>>> import numpy as np
>>> import numpy.linalg as la
>>> np.set_printoptions(precision=2, suppress=True, linewidth=200, legacy="1.25")
>>> tidy = lambda a: np.round(a, 2) + 0
>>> M = np.array([[5, 2, 4, 4, 0, 4, 1, 1, 4],
...     [3, 2, 0, 4, 3, 5, 1, 0, 1],
...     [3, 0, 2, 3, 0, 4, 4, 2, 2],
...     [3, 1, 4, 0, 5, 4, 4, 2, 5],
...     [4, 1, 0, 1, 1, 1, 3, 2, 5],
...     [5, 3, 4, 5, 0, 5, 3, 1, 4]])
>>> M[3] = M[0]
>>> M
array([[5, 2, 4, 4, 0, 4, 1, 1, 4],
       [3, 2, 0, 4, 3, 5, 1, 0, 1],
       [3, 0, 2, 3, 0, 4, 4, 2, 2],
       [5, 2, 4, 4, 0, 4, 1, 1, 4],
       [4, 1, 0, 1, 1, 1, 3, 2, 5],
       [5, 3, 4, 5, 0, 5, 3, 1, 4]])
>>> A2 = M / la.norm(M, axis=1, keepdims=True)
>>> G = A2 @ A2.T
>>> (G - 2 * np.eye(6)).round(6).argmax(axis=1)
array([3, 5, 5, 0, 2, 0])
>>> tidy(np.degrees(np.arccos(np.clip(G[3, 4], -1, 1))))
42.19
>>> [round(float(x), 2) for x in la.svd(M, compute_uv=False)[:3]]
[20.98, 5.25, 4.47]
>>> tidy(la.norm(M, 2) / la.norm(M))
0.94
>>> K = np.loadtxt("x.csv", delimiter=",")
>>> K
array([[ 3.,  2., -4.,  8.,  9., -7.,  1., -8.,  3.,  4.],
       [ 4.,  3.,  2., -4.,  8.,  9., -7.,  1., -8.,  3.],
       [ 3.,  4.,  3.,  2., -4.,  8.,  9., -7.,  1., -8.],
       [-8.,  3.,  4.,  3.,  2., -4.,  8.,  9., -7.,  1.],
       [ 1., -8.,  3.,  4.,  3.,  2., -4.,  8.,  9., -7.],
       [-7.,  1., -8.,  3.,  4.,  3.,  2., -4.,  8.,  9.],
       [ 9., -7.,  1., -8.,  3.,  4.,  3.,  2., -4.,  8.],
       [ 8.,  9., -7.,  1., -8.,  3.,  4.,  3.,  2., -4.],
       [-4.,  8.,  9., -7.,  1., -8.,  3.,  4.,  3.,  2.],
       [ 2., -4.,  8.,  9., -7.,  1., -8.,  3.,  4.,  3.]])
>>> u, g = K[1], K[7]
>>> u @ u
313.0
>>> u @ g
-49.0
>>> pr = (u @ g) / (u @ u) * u
>>> tidy((g - pr) @ u)
0.0
>>> tidy(g - pr)
array([ 8.63,  9.47, -6.69,  0.37, -6.75,  4.41,  2.9 ,  3.16,  0.75, -3.53])
>>> u = np.array([-1, 1, -1, -1, -1, 0, 3, -2, 3, -3])
>>> A2 = K + np.outer(u, np.eye(10)[8])
>>> tidy(la.det(A2) / la.det(K)), tidy(1 + la.solve(K, u)[8])
(1.06, 1.06)
>>> X = np.loadtxt("a.csv", delimiter=",")
>>> X
array([[ 0.42, -1.15, -2.08, -1.02, -0.73, -0.81,  1.09, -1.17,  0.85, -0.64,  0.1 ],
       [-1.15,  0.87,  1.2 ,  0.54,  0.49,  1.19,  0.99,  1.15,  1.71,  0.57, -1.2 ],
       [-2.08,  1.2 ,  0.71, -0.02, -0.19, -0.39, -0.67, -1.17, -1.01,  1.05,  0.64],
       [-1.02,  0.54, -0.02, -0.85,  0.64, -0.47, -0.54, -0.87, -0.59, -0.08, -1.05],
       [-0.73,  0.49, -0.19,  0.64, -0.99,  0.97, -1.04,  1.08,  0.58, -0.52, -0.29],
       [-0.81,  1.19, -0.39, -0.47,  0.97, -1.88, -1.62, -0.05,  1.17, -0.81,  0.09],
       [ 1.09,  0.99, -0.67, -0.54, -1.04, -1.62,  0.63, -0.1 ,  1.45, -0.11, -0.84],
       [-1.17,  1.15, -1.17, -0.87,  1.08, -0.05, -0.1 , -1.27, -1.22,  1.09,  1.  ],
       [ 0.85,  1.71, -1.01, -0.59,  0.58,  1.17,  1.45, -1.22,  1.57,  0.07,  1.26],
       [-0.64,  0.57,  1.05, -0.08, -0.52, -0.81, -0.11,  1.09,  0.07, -0.57, -0.13],
       [ 0.1 , -1.2 ,  0.64, -1.05, -0.29,  0.09, -0.84,  1.  ,  1.26, -0.13,  1.37]])
>>> # equal to its transpose
>>> [round(float(la.det(X[:i, :i])), 2) + 0 for i in range(1, 12)]
[0.42, -0.96, 0.69, -0.38, -0.68, 2.99, 39.79, -126.59, -624.78, 611.79, 9586.13]
